In [1]: import numpy as np

In [2]: np.set_printoptions(suppress=True, linewidth=100)

In [3]: def rnd(a):
   ...:     return np.round(a, 3) + 0
   ...: 

In [4]: arr = np.load("x.npy")

In [5]: arr
Out[5]: 
array([[ 82, -11,  48,  35,  -8, -37,  49,  79],
       [-11,  53,  11,  50,   9,   1,  18,  33],
       [ 48,  11,  34,  39,  -2, -23,  37,  61],
       [ 35,  50,  39,  73,   5, -20,  47,  80],
       [ -8,   9,  -2,   5,   2,   3,  -1,  -1],
       [-37,   1, -23, -20,   3,  17, -24, -39],
       [ 49,  18,  37,  47,  -1, -24,  41,  68],
       [ 79,  33,  61,  80,  -1, -39,  68, 113]])

In [6]: np.linalg.matrix_rank(arr, rtol=0.1)
Out[6]: np.int64(2)

In [7]: rnd(np.linalg.norm(arr, 2) / np.linalg.norm(arr))
Out[7]: np.float64(0.961)

In [8]: [round(float(x), 3) for x in np.linalg.svd(arr, compute_uv=False)[:3]]
Out[8]: [321.847, 93.153, 0.0]

In [9]: vec = np.array([5, -3, 1, -5, 2, -5, 3, -3])

In [10]: (arr @ vec).argmax()
Out[10]: np.int64(0)

In [11]: arr * vec
Out[11]: 
array([[ 410,   33,   48, -175,  -16,  185,  147, -237],
       [ -55, -159,   11, -250,   18,   -5,   54,  -99],
       [ 240,  -33,   34, -195,   -4,  115,  111, -183],
       [ 175, -150,   39, -365,   10,  100,  141, -240],
       [ -40,  -27,   -2,  -25,    4,  -15,   -3,    3],
       [-185,   -3,  -23,  100,    6,  -85,  -72,  117],
       [ 245,  -54,   37, -235,   -2,  120,  123, -204],
       [ 395,  -99,   61, -400,   -2,  195,  204, -339]])

In [12]: arr @ vec
Out[12]: array([ 395, -485,   85, -290, -105, -145,   30,   15])

In [13]: np.sign((arr @ vec).round(6))
Out[13]: array([ 1, -1,  1, -1, -1, -1,  1,  1])

In [14]: arr @ np.eye(8)[5]
Out[14]: array([-37.,   1., -23., -20.,   3.,  17., -24., -39.])

In [15]: U, sv, vt = np.linalg.svd(arr)

In [16]: np.argmax(sv[:-1] / (sv[1:] + 1e-6)) + 1
Out[16]: np.int64(2)

In [17]: rnd(sv)
Out[17]: array([321.847,  93.153,   0.   ,   0.   ,   0.   ,   0.   ,   0.   ,   0.   ])

In [18]: other = U[:, :2] @ np.diag(sv[:2]) @ vt[:2]

In [19]: rnd(np.linalg.norm(arr - other) / np.linalg.norm(arr))
Out[19]: np.float64(0.0)

In [20]: rnd(other)
Out[20]: 
array([[ 82., -11.,  48.,  35.,  -8., -37.,  49.,  79.],
       [-11.,  53.,  11.,  50.,   9.,   1.,  18.,  33.],
       [ 48.,  11.,  34.,  39.,  -2., -23.,  37.,  61.],
       [ 35.,  50.,  39.,  73.,   5., -20.,  47.,  80.],
       [ -8.,   9.,  -2.,   5.,   2.,   3.,  -1.,  -1.],
       [-37.,   1., -23., -20.,   3.,  17., -24., -39.],
       [ 49.,  18.,  37.,  47.,  -1., -24.,  41.,  68.],
       [ 79.,  33.,  61.,  80.,  -1., -39.,  68., 113.]])

In [21]: rnd(np.abs(arr - other).max())
Out[21]: np.float64(0.0)

In [22]: W = np.array([[7, -7, 9],
    ...:     [9, -4, 6],
    ...:     [-2, 7, -4],
    ...:     [-5, -6, -2],
    ...:     [7, 0, -7],
    ...:     [-8, 1, -6],
    ...:     [-5, 5, -7],
    ...:     [1, -2, -7]])

In [23]: beta = np.array([-1, 3, -1])

In [24]: act = np.maximum(arr @ W + beta, 0)

In [25]: (act > 0).mean(axis=0)
Out[25]: array([0.75 , 0.125, 0.125])

In [26]: (act > 0).astype(int)
Out[26]: 
array([[1, 0, 0],
       [1, 0, 0],
       [1, 0, 0],
       [1, 0, 0],
       [0, 0, 0],
       [0, 1, 1],
       [1, 0, 0],
       [1, 0, 0]])

In [27]: C = np.array([[0, 3, 1], [2, 3, 0], [3, 3, 0]])

In [28]: act @ C
Out[28]: 
array([[   0,  831,  277],
       [   0,  375,  125],
       [   0,  651,  217],
       [   0,  873,  291],
       [   0,    0,    0],
       [ 750,  942,    0],
       [   0,  729,  243],
       [   0, 1215,  405]])

In [29]: data = np.load("a.npy")

In [30]: rnd(data)
Out[30]: 
array([[ 1.   ,  0.   ,  0.   ,  0.   ,  0.   ,  0.   ,  0.   ,  0.   ,  0.   ,  0.   ,  0.   ,
         0.   ],
       [ 0.   ,  1.   ,  0.   ,  0.   ,  0.   ,  0.   ,  0.   ,  0.   ,  0.   ,  0.   ,  0.   ,
         0.   ],
       [ 0.   ,  0.   ,  1.   ,  0.   ,  0.   ,  0.   ,  0.   ,  0.   ,  0.   ,  0.   ,  0.   ,
         0.   ],
       [ 0.   ,  0.   ,  0.   ,  0.5  ,  0.   ,  0.   ,  0.   ,  0.   ,  0.   ,  0.866,  0.   ,
         0.   ],
       [ 0.   ,  0.   ,  0.   ,  0.   ,  1.   ,  0.   ,  0.   ,  0.   ,  0.   ,  0.   ,  0.   ,
         0.   ],
       [ 0.   ,  0.   ,  0.   ,  0.   ,  0.   ,  1.   ,  0.   ,  0.   ,  0.   ,  0.   ,  0.   ,
         0.   ],
       [ 0.   ,  0.   ,  0.   ,  0.   ,  0.   ,  0.   ,  1.   ,  0.   ,  0.   ,  0.   ,  0.   ,
         0.   ],
       [ 0.   ,  0.   ,  0.   ,  0.   ,  0.   ,  0.   ,  0.   ,  1.   ,  0.   ,  0.   ,  0.   ,
         0.   ],
       [ 0.   ,  0.   ,  0.   ,  0.   ,  0.   ,  0.   ,  0.   ,  0.   ,  1.   ,  0.   ,  0.   ,
         0.   ],
       [ 0.   ,  0.   ,  0.   , -0.866,  0.   ,  0.   ,  0.   ,  0.   ,  0.   ,  0.5  ,  0.   ,
         0.   ],
       [ 0.   ,  0.   ,  0.   ,  0.   ,  0.   ,  0.   ,  0.   ,  0.   ,  0.   ,  0.   ,  1.   ,
         0.   ],
       [ 0.   ,  0.   ,  0.   ,  0.   ,  0.   ,  0.   ,  0.   ,  0.   ,  0.   ,  0.   ,  0.   ,
         1.   ]])

In [31]: r0 = np.array([1, 0, 1])

In [32]: rnd(np.correlate(data[4], data[9], "full"))
Out[32]: 
array([ 0.   ,  0.   ,  0.   ,  0.   ,  0.   ,  0.   ,  0.5  ,  0.   ,  0.   ,  0.   ,  0.   ,
        0.   , -0.866,  0.   ,  0.   ,  0.   ,  0.   ,  0.   ,  0.   ,  0.   ,  0.   ,  0.   ,
        0.   ])

In [33]: np.polyval(r0, data[4])
Out[33]: array([1., 1., 1., 1., 2., 1., 1., 1., 1., 1., 1., 1.])

In [34]: np.convolve(data[4], r0)
Out[34]: array([0., 0., 0., 0., 1., 0., 1., 0., 0., 0., 0., 0., 0., 0.])

In [35]: (data != 0).astype(int)
Out[35]: 
array([[1, 0, 0, 0, 0, 0, 0, 0, 0, 0, 0, 0],
       [0, 1, 0, 0, 0, 0, 0, 0, 0, 0, 0, 0],
       [0, 0, 1, 0, 0, 0, 0, 0, 0, 0, 0, 0],
       [0, 0, 0, 1, 0, 0, 0, 0, 0, 1, 0, 0],
       [0, 0, 0, 0, 1, 0, 0, 0, 0, 0, 0, 0],
       [0, 0, 0, 0, 0, 1, 0, 0, 0, 0, 0, 0],
       [0, 0, 0, 0, 0, 0, 1, 0, 0, 0, 0, 0],
       [0, 0, 0, 0, 0, 0, 0, 1, 0, 0, 0, 0],
       [0, 0, 0, 0, 0, 0, 0, 0, 1, 0, 0, 0],
       [0, 0, 0, 1, 0, 0, 0, 0, 0, 1, 0, 0],
       [0, 0, 0, 0, 0, 0, 0, 0, 0, 0, 1, 0],
       [0, 0, 0, 0, 0, 0, 0, 0, 0, 0, 0, 1]])

In [36]: rnd(np.sort(np.linalg.eigvals(data).real))
Out[36]: array([0.5, 0.5, 1. , 1. , 1. , 1. , 1. , 1. , 1. , 1. , 1. , 1. ])

In [37]: rnd(data @ data)
Out[37]: 
array([[ 1.   ,  0.   ,  0.   ,  0.   ,  0.   ,  0.   ,  0.   ,  0.   ,  0.   ,  0.   ,  0.   ,
         0.   ],
       [ 0.   ,  1.   ,  0.   ,  0.   ,  0.   ,  0.   ,  0.   ,  0.   ,  0.   ,  0.   ,  0.   ,
         0.   ],
       [ 0.   ,  0.   ,  1.   ,  0.   ,  0.   ,  0.   ,  0.   ,  0.   ,  0.   ,  0.   ,  0.   ,
         0.   ],
       [ 0.   ,  0.   ,  0.   , -0.5  ,  0.   ,  0.   ,  0.   ,  0.   ,  0.   ,  0.866,  0.   ,
         0.   ],
       [ 0.   ,  0.   ,  0.   ,  0.   ,  1.   ,  0.   ,  0.   ,  0.   ,  0.   ,  0.   ,  0.   ,
         0.   ],
       [ 0.   ,  0.   ,  0.   ,  0.   ,  0.   ,  1.   ,  0.   ,  0.   ,  0.   ,  0.   ,  0.   ,
         0.   ],
       [ 0.   ,  0.   ,  0.   ,  0.   ,  0.   ,  0.   ,  1.   ,  0.   ,  0.   ,  0.   ,  0.   ,
         0.   ],
       [ 0.   ,  0.   ,  0.   ,  0.   ,  0.   ,  0.   ,  0.   ,  1.   ,  0.   ,  0.   ,  0.   ,
         0.   ],
       [ 0.   ,  0.   ,  0.   ,  0.   ,  0.   ,  0.   ,  0.   ,  0.   ,  1.   ,  0.   ,  0.   ,
         0.   ],
       [ 0.   ,  0.   ,  0.   , -0.866,  0.   ,  0.   ,  0.   ,  0.   ,  0.   , -0.5  ,  0.   ,
         0.   ],
       [ 0.   ,  0.   ,  0.   ,  0.   ,  0.   ,  0.   ,  0.   ,  0.   ,  0.   ,  0.   ,  1.   ,
         0.   ],
       [ 0.   ,  0.   ,  0.   ,  0.   ,  0.   ,  0.   ,  0.   ,  0.   ,  0.   ,  0.   ,  0.   ,
         1.   ]])

In [38]: r0 = np.array([0, 0, 3, 2, 2, 3, 2, 2, 1, 2, 1])

In [39]: M = r0[np.abs(np.subtract.outer(np.arange(11), np.arange(11)))]

In [40]: M
Out[40]: 
array([[0, 0, 3, 2, 2, 3, 2, 2, 1, 2, 1],
       [0, 0, 0, 3, 2, 2, 3, 2, 2, 1, 2],
       [3, 0, 0, 0, 3, 2, 2, 3, 2, 2, 1],
       [2, 3, 0, 0, 0, 3, 2, 2, 3, 2, 2],
       [2, 2, 3, 0, 0, 0, 3, 2, 2, 3, 2],
       [3, 2, 2, 3, 0, 0, 0, 3, 2, 2, 3],
       [2, 3, 2, 2, 3, 0, 0, 0, 3, 2, 2],
       [2, 2, 3, 2, 2, 3, 0, 0, 0, 3, 2],
       [1, 2, 2, 3, 2, 2, 3, 0, 0, 0, 3],
       [2, 1, 2, 2, 3, 2, 2, 3, 0, 0, 0],
       [1, 2, 1, 2, 2, 3, 2, 2, 3, 0, 0]])

In [41]: vals, V = np.linalg.eigvalsh(M)
---------------------------------------------------------------------------
ValueError                                Traceback (most recent call last)
Cell In[41], line 1
----> 1 vals, V = np.linalg.eigvalsh(M)

ValueError: too many values to unpack (expected 2)

In [42]: vals, V = np.linalg.eigh(M)

In [43]: rnd(np.linalg.eigvalsh(M @ M))
Out[43]: 
array([  0.253,   0.377,   7.83 ,   8.764,   9.072,  15.116,  16.491,  17.486,  32.007,  40.153,
       338.453])

In [44]: rnd(vals)
Out[44]: array([-6.337, -5.657, -4.061, -3.888, -2.96 , -2.798, -0.503,  0.614,  3.012,  4.182, 18.397])

In [45]: np.unique(vals.round(6) + 0, return_counts=True)[1]
Out[45]: array([1, 1, 1, 1, 1, 1, 1, 1, 1, 1, 1])
